% python3 -q
>>> import numpy as np
>>> np.set_printoptions(precision=2, suppress=True, linewidth=160, legacy="1.25")
>>> data = np.load("dump.npy")
>>> data
array([[ 2.,  4., -3.,  3.,  2.,  0.,  0.,  0.],
       [ 2.,  3., -1., -3., -3.,  0.,  0.,  0.],
       [ 5., -4.,  2.,  1., -1.,  0.,  0.,  0.],
       [ 0.,  1.,  0.,  4.,  2.,  0.,  0.,  0.],
       [ 0., -1.,  3., -4.,  1.,  0.,  0.,  0.],
       [ 0.,  0.,  0.,  0.,  0.,  6.,  7., -1.],
       [ 0.,  0.,  0.,  0.,  0., -1., -8., -8.],
       [ 0.,  0.,  0.,  0.,  0.,  1., -8., -9.]])
>>> x = np.array([2, 1, 3, 3, 5, 0, 0, 3])
>>> target = data @ x
>>> target
array([ 18., -20.,  10.,  23.,   1.,  -3., -24., -27.])
>>> np.linalg.solve(data.T, data[7])
array([ 0., -0.,  0.,  0.,  0.,  0., -0.,  1.])
>>> q, r_ = np.linalg.qr(data)
>>> np.allclose(r_.T @ r_, data.T @ data)
True
>>> q.shape, r_.shape
((8, 8), (8, 8))
>>> np.round(q.T @ q, 2) + 0
array([[1., 0., 0., 0., 0., 0., 0., 0.],
       [0., 1., 0., 0., 0., 0., 0., 0.],
       [0., 0., 1., 0., 0., 0., 0., 0.],
       [0., 0., 0., 1., 0., 0., 0., 0.],
       [0., 0., 0., 0., 1., 0., 0., 0.],
       [0., 0., 0., 0., 0., 1., 0., 0.],
       [0., 0., 0., 0., 0., 0., 1., 0.],
       [0., 0., 0., 0., 0., 0., 0., 1.]])
>>> U, s, vt = np.linalg.svd(data, full_matrices=False)
>>> s
array([17.15,  8.72,  8.14,  6.91,  5.81,  3.15,  1.21,  0.62])
>>> np.round(U.T @ U, 2) + 0
array([[1., 0., 0., 0., 0., 0., 0., 0.],
       [0., 1., 0., 0., 0., 0., 0., 0.],
       [0., 0., 1., 0., 0., 0., 0., 0.],
       [0., 0., 0., 1., 0., 0., 0., 0.],
       [0., 0., 0., 0., 1., 0., 0., 0.],
       [0., 0., 0., 0., 0., 1., 0., 0.],
       [0., 0., 0., 0., 0., 0., 1., 0.],
       [0., 0., 0., 0., 0., 0., 0., 1.]])
>>> np.allclose(U * s @ vt, data)
True
>>> np.round(vt @ vt.T, 2) + 0
array([[1., 0., 0., 0., 0., 0., 0., 0.],
       [0., 1., 0., 0., 0., 0., 0., 0.],
       [0., 0., 1., 0., 0., 0., 0., 0.],
       [0., 0., 0., 1., 0., 0., 0., 0.],
       [0., 0., 0., 0., 1., 0., 0., 0.],
       [0., 0., 0., 0., 0., 1., 0., 0.],
       [0., 0., 0., 0., 0., 0., 1., 0.],
       [0., 0., 0., 0., 0., 0., 0., 1.]])
>>> np.round(np.sqrt((s ** 2).sum()), 2), np.round(np.linalg.norm(data), 2)
(23.02, 23.02)
>>> np.round(U.T @ data @ vt.T, 2) + 0
array([[17.15,  0.  ,  0.  ,  0.  ,  0.  ,  0.  ,  0.  ,  0.  ],
       [ 0.  ,  8.72,  0.  ,  0.  ,  0.  ,  0.  ,  0.  ,  0.  ],
       [ 0.  ,  0.  ,  8.14,  0.  ,  0.  ,  0.  ,  0.  ,  0.  ],
       [ 0.  ,  0.  ,  0.  ,  6.91,  0.  ,  0.  ,  0.  ,  0.  ],
       [ 0.  ,  0.  ,  0.  ,  0.  ,  5.81,  0.  ,  0.  ,  0.  ],
       [ 0.  ,  0.  ,  0.  ,  0.  ,  0.  ,  3.15,  0.  ,  0.  ],
       [ 0.  ,  0.  ,  0.  ,  0.  ,  0.  ,  0.  ,  1.21,  0.  ],
       [ 0.  ,  0.  ,  0.  ,  0.  ,  0.  ,  0.  ,  0.  ,  0.62]])
>>> (data != 0).astype(int)
array([[1, 1, 1, 1, 1, 0, 0, 0],
       [1, 1, 1, 1, 1, 0, 0, 0],
       [1, 1, 1, 1, 1, 0, 0, 0],
       [0, 1, 0, 1, 1, 0, 0, 0],
       [0, 1, 1, 1, 1, 0, 0, 0],
       [0, 0, 0, 0, 0, 1, 1, 1],
       [0, 0, 0, 0, 0, 1, 1, 1],
       [0, 0, 0, 0, 0, 1, 1, 1]])
>>> np.flatnonzero(np.linalg.matrix_power((data != 0) + (data.T != 0) + np.eye(8), 8)[6])
array([5, 6, 7])
>>> np.sort(np.linalg.eigvals(data).real)
array([-16.52,  -0.08,  -0.08,   1.22,   2.34,   4.3 ,   4.91,   4.91])
>>> (np.linalg.matrix_power((data != 0) + (data.T != 0) + np.eye(8), 8) > 0).astype(int)
array([[1, 1, 1, 1, 1, 0, 0, 0],
       [1, 1, 1, 1, 1, 0, 0, 0],
       [1, 1, 1, 1, 1, 0, 0, 0],
       [1, 1, 1, 1, 1, 0, 0, 0],
       [1, 1, 1, 1, 1, 0, 0, 0],
       [0, 0, 0, 0, 0, 1, 1, 1],
       [0, 0, 0, 0, 0, 1, 1, 1],
       [0, 0, 0, 0, 0, 1, 1, 1]])
>>> W0 = np.loadtxt("run9.csv", delimiter=",")
>>> W0
array([[-1.,  2.,  0.,  0.],
       [ 2., -2.,  2.,  0.],
       [ 0.,  2.,  2.,  2.],
       [ 0.,  0.,  2.,  1.]])
>>> M2 = W0 / np.sqrt((W0 ** 2).mean(axis=1, keepdims=True))
>>> np.linalg.norm(M2, axis=1)
array([2., 2., 2., 2.])
>>> np.linalg.matrix_rank(W0 - W0.mean(axis=1, keepdims=True))
3
>>> w, evecs = np.linalg.eig(W0)
>>> np.prod(w)
8.0
>>> np.round(W0 @ evecs[:, 0] - w[0] * evecs[:, 0], 2) + 0
array([0., 0., 0., 0.])
>>> np.sort(np.linalg.eigvals(np.linalg.inv(W0)))
array([-1.44, -0.25,  0.25,  1.44])
>>> x = np.array([-8, 4, 6, 6])
>>> target = W0 @ x
>>> beta, lr = np.zeros(4), 1 / np.linalg.norm(W0, 2) ** 2
>>> for i in range(8):
...     beta -= lr * W0.T @ (W0 @ beta - target)
...     if i % 2 == 0: print(i, round(np.linalg.norm(W0 @ beta - target), 2))
... 
0 4.66
2 4.39
4 4.14
6 3.9
>>> beta
array([-3.47,  6.65,  4.86,  5.16])
>>> np.round(np.linalg.cond(W0), 2)
5.84
>>> round(float(np.linalg.eigvalsh(W0).min()), 2)
-4.06
>>> cent = 10 * np.array([[0.1, 1.3, -0.3, 0.6], [-0.4, 1.3, 0.1, 0.5]])
>>> rng = np.random.default_rng(36362)
>>> idx = rng.integers(0, 2, 10)
>>> m1 = cent[idx] + rng.normal(size=(10, 4))
>>> m1
array([[-5.55, 12.52, -0.31,  5.87],
       [-3.27, 12.33,  1.12,  3.62],
       [-5.09, 13.11,  2.51,  5.05],
       [-2.79, 14.9 ,  2.1 ,  3.94],
       [-0.94, 11.58, -3.57,  4.48],
       [-6.17, 14.27,  0.12,  3.37],
       [-4.02, 11.31,  0.24,  4.25],
       [-1.61, 13.71,  1.64,  4.54],
       [ 2.44, 12.66, -2.99,  6.37],
       [ 1.06, 12.16, -2.64,  4.97]])
>>> cen = (m1 - m1.mean(axis=0)) / m1.std(axis=0)
>>> np.argwhere(np.abs(cen) > 2)
array([], shape=(0, 2), dtype=int64)
>>> cen.std(axis=0)
array([1., 1., 1., 1.])
>>> beta = np.linalg.lstsq(np.delete(cen, 1, axis=1), cen[:, 1])[0]
>>> np.abs(beta).argmax()
1
>>> beta
array([ 0.23,  0.66, -0.12])
>>> x = np.array([3, 3, 0, 1])
>>> target = m1 @ x
>>> target
array([26.79, 30.8 , 29.14, 40.29, 36.41, 27.67, 26.1 , 40.83, 51.68, 44.63])
>>> target = target + 0.1 * rng.normal(size=10)
>>> target
array([26.76, 30.6 , 28.95, 40.23, 36.57, 27.69, 26.02, 40.89, 51.81, 44.62])
>>> beta, *_ = np.linalg.lstsq(m1, target)
>>> [round(float(np.linalg.norm(np.linalg.solve(m1.T @ m1 + lam * np.eye(4), m1.T @ target))), 2) for lam in (0, 1, 10, 100)]
[4.37, 4.3, 3.88, 2.8]
>>> ang = np.radians(135)
>>> r_ = np.eye(4)
>>> r_[0, 0] = r_[2, 2] = np.cos(ang)
>>> r_[0, 2], r_[2, 0] = -np.sin(ang), np.sin(ang)
>>> r_
array([[-0.71,  0.  , -0.71,  0.  ],
       [ 0.  ,  1.  ,  0.  ,  0.  ],
       [ 0.71,  0.  , -0.71,  0.  ],
       [ 0.  ,  0.  ,  0.  ,  1.  ]])
>>> M2 = m1 @ r_.T
>>> np.abs(M2 - m1).max(axis=0)
array([10.45,  0.  ,  7.88,  0.  ])
>>> np.allclose(np.linalg.norm(m1, axis=1), np.linalg.norm(M2, axis=1))
True
>>> P = m1 @ np.linalg.solve(m1.T @ m1, m1.T)
>>> np.allclose(P @ P, P)
True
>>> np.round(np.linalg.eigvalsh(P), 2) + 0
array([0., 0., 0., 0., 0., 0., 1., 1., 1., 1.])
>>> round(np.trace(P), 2)
4.0
>>> X = np.load("case6.npy")
>>> X
array([[ -1.8,  -0.9,   0.8,  -1.3],
       [ -0.4,  -0.1,   1.8,   0.1],
       [ -0.6,   1.3,   0.5,   1.6],
       [  1.7,   0.8,  -1.1,   0.3],
       [ -1.3,  -2.2,   0. ,  -1.2],
       [  0.2,   0. ,   0.5,  -0.7],
       [  1.6,   0.6,  -1.6,   0.9],
       [ -1.5,  -0.5,  -0.2,  -0.2],
       [ -0.1,  -1.5,   0.1,   0.9],
       [ -1. ,  -0.4,  -1.3,   2.5],
       [  0.7,   0.7,  -0.9,  -0.8],
       [ -0.7,   0.3,  -1.4,   0. ],
       [ -4. , -22. ,  -8. , -10. ],
       [ -1.8,  -0.5,   0.5,   0.9],
       [ -0.1,   0.6,   1.1,   1.1],
       [ -0.7,  -0.6,  -0.5,   1.7],
       [  0.9,  -2.3,  -0.8,   0.8],
       [  2.1,   1. ,  -0.2,  -0.7],
       [ -0.6,  -0.1,   1.1,   0.9],
       [  0.2,   0.8,  -0.8,  -0.3],
       [ -1.8,   0.4,  -0.1,   1.2]])
>>> M2 = np.c_[X[:, :3] @ np.array([[0, 0, 0], [0, 1, 1], [2, 2, 0]]), np.array([3, 3, 2, 5, -5, 1, 2, -5, -4, -4, -2, -3, -5, 5, -2, -5, -5, 1, -5, 3, -4])]
>>> M2
array([[  1.6,   0.7,  -0.9,   3. ],
       [  3.6,   3.5,  -0.1,   3. ],
       [  1. ,   2.3,   1.3,   2. ],
       [ -2.2,  -1.4,   0.8,   5. ],
       [  0. ,  -2.2,  -2.2,  -5. ],
       [  1. ,   1. ,   0. ,   1. ],
       [ -3.2,  -2.6,   0.6,   2. ],
       [ -0.4,  -0.9,  -0.5,  -5. ],
       [  0.2,  -1.3,  -1.5,  -4. ],
       [ -2.6,  -3. ,  -0.4,  -4. ],
       [ -1.8,  -1.1,   0.7,  -2. ],
       [ -2.8,  -2.5,   0.3,  -3. ],
       [-16. , -38. , -22. ,  -5. ],
       [  1. ,   0.5,  -0.5,   5. ],
       [  2.2,   2.8,   0.6,  -2. ],
       [ -1. ,  -1.6,  -0.6,  -5. ],
       [ -1.6,  -3.9,  -2.3,  -5. ],
       [ -0.4,   0.6,   1. ,   1. ],
       [  2.2,   2.1,  -0.1,  -5. ],
       [ -1.6,  -0.8,   0.8,   3. ],
       [ -0.2,   0.2,   0.4,  -4. ]])
>>> np.round(np.linalg.norm(M2 - X @ np.linalg.lstsq(X, M2)[0], axis=0), 2) + 0
array([ 0.  ,  0.  ,  0.  , 14.16])
>>> cov = np.cov(X, rowvar=False)
>>> cov.shape
(4, 4)
>>> np.median(X, axis=0)
array([-0.6, -0.1, -0.2,  0.3])
>>> np.corrcoef(X.T)
array([[1.  , 0.62, 0.37, 0.49],
       [0.62, 1.  , 0.86, 0.9 ],
       [0.37, 0.86, 1.  , 0.78],
       [0.49, 0.9 , 0.78, 1.  ]])
>>> np.polyfit(X[:, 2], X[:, 1], 1)
array([ 2.15, -0.1 ])
>>> cov
array([[ 2.  ,  4.29,  1.01,  1.72],
       [ 4.29, 23.74,  8.13, 10.9 ],
       [ 1.01,  8.13,  3.78,  3.78],
       [ 1.72, 10.9 ,  3.78,  6.15]])
